% ipython --no-banner

In [1]: import numpy as np

In [2]: np.set_printoptions(precision=2, suppress=True, linewidth=160)

In [3]: tidy = lambda a: np.round(a, 2) + 0

In [4]: rng = np.random.default_rng(28)

In [5]: z = rng.integers(0, 3, 6)

In [6]: data = (z[:, None] == z) * 3 + np.eye(6)

In [7]: data
Out[7]: 
array([[4., 0., 0., 0., 0., 0.],
       [0., 4., 0., 3., 3., 3.],
       [0., 0., 4., 0., 0., 0.],
       [0., 3., 0., 4., 3., 3.],
       [0., 3., 0., 3., 4., 3.],
       [0., 3., 0., 3., 3., 4.]])

In [8]: z = rng.permutation(6)

In [9]: z
Out[9]: array([0, 2, 4, 3, 5, 1])

In [10]: other = data[z][:, z]

In [11]: tidy(np.linalg.det(other)), tidy(np.linalg.det(data[z]))
Out[11]: (np.float64(208.0), np.float64(-208.0))

In [12]: np.diag(other)
Out[12]: array([4., 4., 4., 4., 4., 4.])

In [13]: f = np.array([1, 3, 1, 0, 2, 3])

In [14]: other = data + np.outer(f, np.eye(6)[4])

In [15]: np.linalg.matrix_rank(np.linalg.inv(other) - np.linalg.inv(data), tol=1e-8)
Out[15]: np.int64(1)

In [16]: tidy(np.linalg.det(other) / np.linalg.det(data)), tidy(1 + np.linalg.solve(data, f)[4])
Out[16]: (np.float64(1.15), np.float64(1.15))

In [17]: vec = np.ones(6)

In [18]: for _ in range(6):
    ...:     vec = data @ vec
    ...:     vec /= np.linalg.norm(vec)
    ...:     print(round(vec @ data @ vec, 2))
    ...: 
12.59
12.96
13.0
13.0
13.0
13.0

In [19]: tidy(np.linalg.eigvalsh(data)[-1])
Out[19]: np.float64(13.0)

In [20]: tidy(vec)
Out[20]: array([0. , 0.5, 0. , 0.5, 0.5, 0.5])

In [21]: vec = np.array([0, 2, 0, 1, 1, 0])

In [22]: rhs = data @ vec

In [23]: rhs
Out[23]: array([ 0., 14.,  0., 13., 13., 12.])

In [24]: tidy(np.linalg.solve(data.T, data[2]))
Out[24]: array([0., 0., 1., 0., 0., 0.])

In [25]: tidy(np.linalg.solve(data, rhs))
Out[25]: array([0., 2., 0., 1., 1., 0.])
